$ python3 -q
>>> import numpy as np
>>> from numpy import linalg as LA
>>> np.set_printoptions(precision=3, suppress=True, linewidth=120, sign=" ")
>>> def tidy(a):
...     return np.round(a, 3) + 0
... 
>>> M = np.array([[0, -5, -1, -8], [5, 0, -1, -14], [1, 1, 0, 0], [8, 14, 0, 0]])
>>> # skew, so no eigenvalue has a real part
>>> print(np.argsort(-LA.norm(M, axis=0).round(6), kind="stable")[:3])
[ 3  1  0]
>>> print(LA.cond(M) > 100)
False
>>> print([round(float(x), 3) for x in LA.svd(M, compute_uv=False)[:3]])
[16.937, 16.937, 0.354]
>>> print(tidy(LA.norm(M, 2) / LA.norm(M)))
0.707
>>> E = np.array([[0.2, -0.1, 0.3, -0.5, 0.5, -1.5, 0.1, -0.8, 0.8],
...     [-0.9, -0.4, -0.8, -1.1, 1.3, 0.1, -0.2, 0.3, 0.4],
...     [-2.8, 1.3, 1.1, 0.1, 0.9, 0.4, -1.9, 0.9, -1.2],
...     [-1.8, -0.8, 1.6, -0.2, 0.3, -0.5, 1.1, 1.2, 0.5]])
>>> E[:, 3] *= 20
>>> print(E)
[[  0.2  -0.1   0.3 -10.    0.5  -1.5   0.1  -0.8   0.8]
 [ -0.9  -0.4  -0.8 -22.    1.3   0.1  -0.2   0.3   0.4]
 [ -2.8   1.3   1.1   2.    0.9   0.4  -1.9   0.9  -1.2]
 [ -1.8  -0.8   1.6  -4.    0.3  -0.5   1.1   1.2   0.5]]
>>> A2 = E / np.sqrt((E ** 2).mean(axis=1, keepdims=True))
>>> print(LA.matrix_rank(E - E.mean(axis=1, keepdims=True)))
4
>>> vec = np.array([4, 1, 2, 3])
>>> h = np.maximum(M @ vec, 0)
>>> print(h)
[  0   0   5  46]
>>> print(M * (h > 1e-9)[:, None])
[[  0   0   0   0]
 [  0   0   0   0]
 [  1   1   0   0]
 [  8  14   0   0]]
>>> print(np.maximum(M @ (3 * vec), 0))
[   0    0   15  138]
>>> print(tidy(np.tanh(M @ vec)))
[-1. -1.  1.  1.]
>>> print(M.T @ h)
[ 373  649    0    0]
>>> print(np.maximum(M @ vec, 0) - np.maximum(-M @ vec, 0))
[-31 -24   5  46]
>>> u, r1 = E[2], E[3]
>>> print(u @ u)
21.57
>>> print(tidy(u @ r1))
-3.78
>>> pr = (u @ r1) / (u @ u) * u
>>> print((r1 - pr) @ u)
0.0
>>> W0 = np.loadtxt("a.csv", delimiter=",")
>>> print(W0)
[[ 1.     0.5    0.25   0.125  0.062  0.031]
 [ 0.5    1.     0.5    0.25   0.125  0.062]
 [ 0.25   0.5    1.     0.5    0.25   0.125]
 [ 0.125  0.25   0.5    1.     0.5    0.25 ]
 [ 0.062  0.125  0.25   0.5    1.     0.5  ]
 [ 0.031  0.062  0.125  0.25   0.5    1.   ]]
>>> vals, V = LA.eigh(W0)
>>> vec = np.array([4, 4, 5, 5, 6, 7])
>>> print((np.sign(V[:, -1].round(6)) == np.sign(V[0, -1].round(6))).astype(int))
[ 1  1  1  1  1  1]
>>> print(tidy(vec @ W0 @ vec / (vec @ vec)), tidy(vals[0]), tidy(vals[-1]))
2.278 0.352 2.393
>>> vec = np.array([2, 2, 3, 5, 2, 5])
>>> y = W0 @ vec
>>> print(tidy(y))
[ 4.654  6.31   8.125  9.5    8.124  7.811]
>>> print(tidy(LA.solve(W0, W0[:, 2])))
[ 0.  0.  1.  0.  0.  0.]
>>> print(tidy(LA.solve(W0, y)))
[ 2.  2.  3.  5.  2.  5.]
>>> rng = np.random.default_rng(892169)
>>> z = rng.permutation(6)
>>> print(z)
[ 4  3  0  1  2  5]
>>> A2 = W0[z][:, z]
>>> print(np.trace(A2))
6.0
>>> print(A2)
[[ 1.     0.5    0.062  0.125  0.25   0.5  ]
 [ 0.5    1.     0.125  0.25   0.5    0.25 ]
 [ 0.062  0.125  1.     0.5    0.25   0.031]
 [ 0.125  0.25   0.5    1.     0.5    0.062]
 [ 0.25   0.5    0.25   0.5    1.     0.125]
 [ 0.5    0.25   0.031  0.062  0.125  1.   ]]
>>> print(np.allclose(A2, W0))
False
>>> print(np.diag(A2))
[ 1.  1.  1.  1.  1.  1.]
>>> L = LA.cholesky(W0)
>>> print(tidy(L @ L.T))
[[ 1.     0.5    0.25   0.125  0.062  0.031]
 [ 0.5    1.     0.5    0.25   0.125  0.062]
 [ 0.25   0.5    1.     0.5    0.25   0.125]
 [ 0.125  0.25   0.5    1.     0.5    0.25 ]
 [ 0.062  0.125  0.25   0.5    1.     0.5  ]
 [ 0.031  0.062  0.125  0.25   0.5    1.   ]]
>>> print(tidy(np.diag(L) ** 2))
[ 1.    0.75  0.75  0.75  0.75  0.75]
>>> print(LA.eigvalsh(W0).min() > 0)
True
>>> print(tidy(np.prod(np.diag(L)) ** 2), tidy(LA.det(W0)))
0.237 0.237
>>> A2 = np.array([[3, 3, 3], [3, 2, 1], [0, 0, 3], [0, 1, 0], [1, 1, 1], [3, 3, 0]])
>>> print(tidy(np.einsum("ij,ij->i", W0, W0)))
[ 1.333  1.582  1.641  1.641  1.582  1.333]
>>> print(LA.matrix_rank(np.vstack([W0, A2.T])))
6
>>> u = np.array([-1, 3, 3, -1, -3, 3, 0, 2, 3, -2])
>>> r1 = np.array([5, 3, 3, 9, 7, 2])
>>> A = np.outer(u, r1)
>>> print(A)
[[ -5  -3  -3  -9  -7  -2]
 [ 15   9   9  27  21   6]
 [ 15   9   9  27  21   6]
 [ -5  -3  -3  -9  -7  -2]
 [-15  -9  -9 -27 -21  -6]
 [ 15   9   9  27  21   6]
 [  0   0   0   0   0   0]
 [ 10   6   6  18  14   4]
 [ 15   9   9  27  21   6]
 [-10  -6  -6 -18 -14  -4]]
>>> # column 2 repeats column 1
>>> print(np.unravel_index(np.abs(A).argmax(), A.shape))
(np.int64(1), np.int64(3))
>>> print(A.mean(axis=0))
[ 3.5  2.1  2.1  6.3  4.9  1.4]
>>> print(np.diff(A, axis=0))
[[ 20  12  12  36  28   8]
 [  0   0   0   0   0   0]
 [-20 -12 -12 -36 -28  -8]
 [-10  -6  -6 -18 -14  -4]
 [ 30  18  18  54  42  12]
 [-15  -9  -9 -27 -21  -6]
 [ 10   6   6  18  14   4]
 [  5   3   3   9   7   2]
 [-25 -15 -15 -45 -35 -10]]
>>> print(tidy(LA.norm(A)))
98.666
>>> print(A - A[0])
[[  0   0   0   0   0   0]
 [ 20  12  12  36  28   8]
 [ 20  12  12  36  28   8]
 [  0   0   0   0   0   0]
 [-10  -6  -6 -18 -14  -4]
 [ 20  12  12  36  28   8]
 [  5   3   3   9   7   2]
 [ 15   9   9  27  21   6]
 [ 20  12  12  36  28   8]
 [ -5  -3  -3  -9  -7  -2]]
>>> print(tidy(LA.svd(A, compute_uv=False)))
[ 98.666   0.      0.      0.      0.      0.   ]
>>> print(A.shape)
(10, 6)
>>> print(A.sum(axis=0))
[ 35  21  21  63  49  14]
>>> print(A.sum(axis=1))
[-29  87  87 -29 -87  87   0  58  87 -58]
>>> G = A.T @ A
>>> print(np.trace(G), (A ** 2).sum())
9735 9735
>>> print(np.allclose(G, G.T))
True
>>> t = np.radians(135)
>>> r_ = np.eye(6)
>>> r_[5, 5] = r_[1, 1] = np.cos(t)
>>> r_[5, 1], r_[1, 5] = -np.sin(t), np.sin(t)
>>> print(tidy(r_))
[[ 1.     0.     0.     0.     0.     0.   ]
 [ 0.    -0.707  0.     0.     0.     0.707]
 [ 0.     0.     1.     0.     0.     0.   ]
 [ 0.     0.     0.     1.     0.     0.   ]
 [ 0.     0.     0.     0.     1.     0.   ]
 [ 0.    -0.707  0.     0.     0.    -0.707]]
>>> A2 = A @ r_.T
>>> print(np.allclose(LA.norm(A, axis=1), LA.norm(A2, axis=1)))
True
>>> print(tidy(np.abs(A2 - A).max(axis=0)))
[  0.     11.121   0.      0.      0.     16.607]
>>> print(tidy(LA.svd(A, compute_uv=False)), tidy(LA.svd(A2, compute_uv=False)))
[ 98.666   0.      0.      0.      0.      0.   ] [ 98.666   0.      0.      0.      0.      0.   ]
>>> print(tidy(A2))
[[ -5.      0.707  -3.     -9.     -7.      3.536]
 [ 15.     -2.121   9.     27.     21.    -10.607]
 [ 15.     -2.121   9.     27.     21.    -10.607]
 [ -5.      0.707  -3.     -9.     -7.      3.536]
 [-15.      2.121  -9.    -27.    -21.     10.607]
 [ 15.     -2.121   9.     27.     21.    -10.607]
 [  0.      0.      0.      0.      0.      0.   ]
 [ 10.     -1.414   6.     18.     14.     -7.071]
 [ 15.     -2.121   9.     27.     21.    -10.607]
 [-10.      1.414  -6.    -18.    -14.      7.071]]
>>> print(np.allclose(A @ A.T, A2 @ A2.T))
True
>>> print(tidy(np.trace(LA.pinv(A) @ A)))
1.0
>>> print(LA.lstsq(A[:-1].T, A[-1])[2])
1
>>> print(np.unique(A.round(6), axis=0).shape)
(6, 6)
>>> X = np.loadtxt("test5.csv", delimiter=",")
>>> print(tidy(X))
[[-0.179  0.787  0.351 -0.471  0.068]
 [-0.446 -0.022 -0.583 -0.384 -0.559]
 [-0.179 -0.287 -0.256 -0.493  0.759]
 [ 0.759 -0.17   0.042 -0.577 -0.247]
 [-0.402 -0.519  0.685 -0.235 -0.212]]
>>> # keeps lengths
>>> O, r_ = LA.qr(X)
>>> print(O.shape, r_.shape)
(5, 5) (5, 5)
>>> print(tidy(O))
[[-0.179  0.787  0.351 -0.471  0.068]
 [-0.446 -0.022 -0.583 -0.384 -0.559]
 [-0.179 -0.287 -0.256 -0.493  0.759]
 [ 0.759 -0.17   0.042 -0.577 -0.247]
 [-0.402 -0.519  0.685 -0.235 -0.212]]
>>> print(tidy(r_))
[[ 1.  0.  0.  0.  0.]
 [ 0.  1.  0.  0.  0.]
 [ 0.  0.  1.  0.  0.]
 [ 0.  0.  0.  1.  0.]
 [ 0.  0.  0.  0.  1.]]
>>> print(np.allclose(r_.T @ r_, X.T @ X))
True
>>> print(np.allclose(X, X.T))
False
>>> print(tidy(np.trace(X)))
-1.246
>>> print(tidy(np.abs(LA.eigvals(X)).max()))
1.0
>>> print(tidy((X - X.T) / 2))
[[ 0.     0.617  0.265 -0.615  0.235]
 [-0.617  0.    -0.148 -0.107 -0.02 ]
 [-0.265  0.148  0.    -0.268  0.037]
 [ 0.615  0.107  0.268  0.    -0.006]
 [-0.235  0.02  -0.037  0.006  0.   ]]
>>> vec = np.array([0, 0, 0, 2, 1])
>>> print(tidy(np.abs(LA.eigvals(X))))
[ 1.  1.  1.  1.  1.]
>>> print(tidy(LA.norm(vec)), tidy(LA.norm(X @ vec)))
2.236 2.236
>>> print(tidy(X.T @ (X @ vec)))
[ 0.  0.  0.  2.  1.]
>>> O = X.astype(float).copy()
>>> for j in range(5):
...     O[:, j] -= O[:, :j] @ (O[:, :j].T @ O[:, j])
...     O[:, j] /= LA.norm(O[:, j])
... 
>>> print(tidy(O))
[[-0.179  0.787  0.351 -0.471  0.068]
 [-0.446 -0.022 -0.583 -0.384 -0.559]
 [-0.179 -0.287 -0.256 -0.493  0.759]
 [ 0.759 -0.17   0.042 -0.577 -0.247]
 [-0.402 -0.519  0.685 -0.235 -0.212]]
>>> J = 4 * np.eye(12) + np.eye(12, k=1)
>>> print(J)
[[ 4.  1.  0.  0.  0.  0.  0.  0.  0.  0.  0.  0.]
 [ 0.  4.  1.  0.  0.  0.  0.  0.  0.  0.  0.  0.]
 [ 0.  0.  4.  1.  0.  0.  0.  0.  0.  0.  0.  0.]
 [ 0.  0.  0.  4.  1.  0.  0.  0.  0.  0.  0.  0.]
 [ 0.  0.  0.  0.  4.  1.  0.  0.  0.  0.  0.  0.]
 [ 0.  0.  0.  0.  0.  4.  1.  0.  0.  0.  0.  0.]
 [ 0.  0.  0.  0.  0.  0.  4.  1.  0.  0.  0.  0.]
 [ 0.  0.  0.  0.  0.  0.  0.  4.  1.  0.  0.  0.]
 [ 0.  0.  0.  0.  0.  0.  0.  0.  4.  1.  0.  0.]
 [ 0.  0.  0.  0.  0.  0.  0.  0.  0.  4.  1.  0.]
 [ 0.  0.  0.  0.  0.  0.  0.  0.  0.  0.  4.  1.]
 [ 0.  0.  0.  0.  0.  0.  0.  0.  0.  0.  0.  4.]]
>>> # triangular
>>> A2 = J / np.sqrt((J ** 2).mean(axis=1, keepdims=True))
>>> print(LA.matrix_rank(J - J.mean(axis=1, keepdims=True)))
11
>>> print(tidy(J - J.mean(axis=1, keepdims=True)))
[[ 3.583  0.583 -0.417 -0.417 -0.417 -0.417 -0.417 -0.417 -0.417 -0.417 -0.417 -0.417]
 [-0.417  3.583  0.583 -0.417 -0.417 -0.417 -0.417 -0.417 -0.417 -0.417 -0.417 -0.417]
 [-0.417 -0.417  3.583  0.583 -0.417 -0.417 -0.417 -0.417 -0.417 -0.417 -0.417 -0.417]
 [-0.417 -0.417 -0.417  3.583  0.583 -0.417 -0.417 -0.417 -0.417 -0.417 -0.417 -0.417]
 [-0.417 -0.417 -0.417 -0.417  3.583  0.583 -0.417 -0.417 -0.417 -0.417 -0.417 -0.417]
 [-0.417 -0.417 -0.417 -0.417 -0.417  3.583  0.583 -0.417 -0.417 -0.417 -0.417 -0.417]
 [-0.417 -0.417 -0.417 -0.417 -0.417 -0.417  3.583  0.583 -0.417 -0.417 -0.417 -0.417]
 [-0.417 -0.417 -0.417 -0.417 -0.417 -0.417 -0.417  3.583  0.583 -0.417 -0.417 -0.417]
 [-0.417 -0.417 -0.417 -0.417 -0.417 -0.417 -0.417 -0.417  3.583  0.583 -0.417 -0.417]
 [-0.417 -0.417 -0.417 -0.417 -0.417 -0.417 -0.417 -0.417 -0.417  3.583  0.583 -0.417]
 [-0.417 -0.417 -0.417 -0.417 -0.417 -0.417 -0.417 -0.417 -0.417 -0.417  3.583  0.583]
 [-0.333 -0.333 -0.333 -0.333 -0.333 -0.333 -0.333 -0.333 -0.333 -0.333 -0.333  3.667]]
>>> print(tidy(LA.norm(A2, axis=1)))
[ 3.464  3.464  3.464  3.464  3.464  3.464  3.464  3.464  3.464  3.464  3.464  3.464]
>>> O, V = LA.qr(J[:, :2])[0], LA.qr(J[:, 2:])[0]
>>> s = LA.svd(O.T @ V, compute_uv=False)
>>> print(tidy(s))
[ 0.25  0.  ]
>>> print(tidy(np.degrees(np.arccos(s.clip(0, 1)))))
[ 75.522  90.   ]
>>> print((s > 0.9).sum())
0
>>> print(LA.matrix_rank(J - J[0, 0] * np.eye(12)))
11
>>> print([int(LA.matrix_rank(LA.matrix_power(J, p))) for p in range(1, 13)])
[12, 12, 12, 12, 12, 12, 12, 12, 12, 12, 12, 12]
>>> z = rng.permutation(12)
>>> print(z)
[  8   4  11   5   0   9   7  10   3   2   1   6]
>>> A2 = J[z][:, z]
>>> print(np.diag(A2))
[ 4.  4.  4.  4.  4.  4.  4.  4.  4.  4.  4.  4.]
>>> F = np.loadtxt("x.csv", delimiter=",")
>>> print(F)
[[  1.  -4.  16. -64.]
 [  1.  -3.   9. -27.]
 [  1.  -2.   4.  -8.]
 [  1.  -1.   1.  -1.]
 [  1.   0.   0.   0.]
 [  1.   1.   1.   1.]
 [  1.   2.   4.   8.]
 [  1.   3.   9.  27.]
 [  1.   4.  16.  64.]
 [  1.   5.  25. 125.]
 [  1.   6.  36. 216.]
 [  1.   7.  49. 343.]
 [  1.   8.  64. 512.]]
>>> # column 3 is much longer than the rest
>>> print(np.argsort(-LA.norm(F, axis=0).round(6), kind="stable")[:3])
[ 3  2  1]
>>> print(LA.cond(F) > 100)
True
>>> u, r1 = F[4], F[3]
>>> print(u @ u)
1.0
>>> print(u @ r1)
1.0
>>> pr = (u @ r1) / (u @ u) * u
>>> print(r1 - pr)
[ 0. -1.  1. -1.]
>>> print(pr)
[ 1.  0.  0.  0.]
>>> A2 = np.array([[2, 2], [3, 2], [-1, -2], [-2, 3], [-2, 1], [-1, -3]])
>>> print(LA.matrix_rank(np.vstack([A, A2.T])))
3
>>> print(A @ A2)
[[  18  -38]
 [ -54  114]
 [ -54  114]
 [  18  -38]
 [  54 -114]
 [ -54  114]
 [   0    0]
 [ -36   76]
 [ -54  114]
 [  36  -76]]
>>> data = np.array([[2, 3, 3, -1, 1, -3, -2, 1, 1, 1, 2, 3, 1],
...     [-1, 3, 1, -3, 2, -1, 1, 2, -1, 2, -3, -3, -2],
...     [0, 0, 3, 0, 0, -3, -2, 3, 1, -2, 1, -3, 1],
...     [0, 3, -1, 2, 1, -2, 1, 1, 3, 3, 3, -2, 0],
...     [0, -3, 1, -2, -1, -1, 3, -1, 0, -2, -3, -2, -3],
...     [2, -1, 3, 0, 1, -3, 0, 2, 1, 1, -1, 3, 2],
...     [-3, 0, -2, 3, 1, 0, -2, -1, 3, -3, 3, -3, -2],
...     [3, -2, -1, -3, -2, 0, 3, -1, -3, -2, -1, -2, -1],
...     [2, -3, 0, -3, 2, 1, 0, -3, 2, -3, -1, 1, 1],
...     [3, 3, 0, 2, -2, 2, -3, 1, -1, -2, 1, 0, 1],
...     [1, -1, -1, 2, 2, -2, -3, -2, -3, 3, 0, -1, 2],
...     [-2, -2, -3, -1, -2, -3, 3, 3, -3, 1, -1, 0, -3]])
>>> data[6] = data[10]
>>> print(data)
[[ 2  3  3 -1  1 -3 -2  1  1  1  2  3  1]
 [-1  3  1 -3  2 -1  1  2 -1  2 -3 -3 -2]
 [ 0  0  3  0  0 -3 -2  3  1 -2  1 -3  1]
 [ 0  3 -1  2  1 -2  1  1  3  3  3 -2  0]
 [ 0 -3  1 -2 -1 -1  3 -1  0 -2 -3 -2 -3]
 [ 2 -1  3  0  1 -3  0  2  1  1 -1  3  2]
 [ 1 -1 -1  2  2 -2 -3 -2 -3  3  0 -1  2]
 [ 3 -2 -1 -3 -2  0  3 -1 -3 -2 -1 -2 -1]
 [ 2 -3  0 -3  2  1  0 -3  2 -3 -1  1  1]
 [ 3  3  0  2 -2  2 -3  1 -1 -2  1  0  1]
 [ 1 -1 -1  2  2 -2 -3 -2 -3  3  0 -1  2]
 [-2 -2 -3 -1 -2 -3  3  3 -3  1 -1  0 -3]]
>>> # rows 6 and 10 are equal
>>> r = LA.matrix_rank(data)
>>> print(r)
11
>>> null = LA.svd(data)[2][r:].T
>>> print(LA.matrix_rank(data.T @ data), LA.matrix_rank(data @ data.T))
11 11
>>> print([int(LA.matrix_rank(np.delete(data, i, axis=0))) for i in range(12)])
[10, 10, 10, 10, 10, 10, 11, 10, 10, 10, 11, 10]
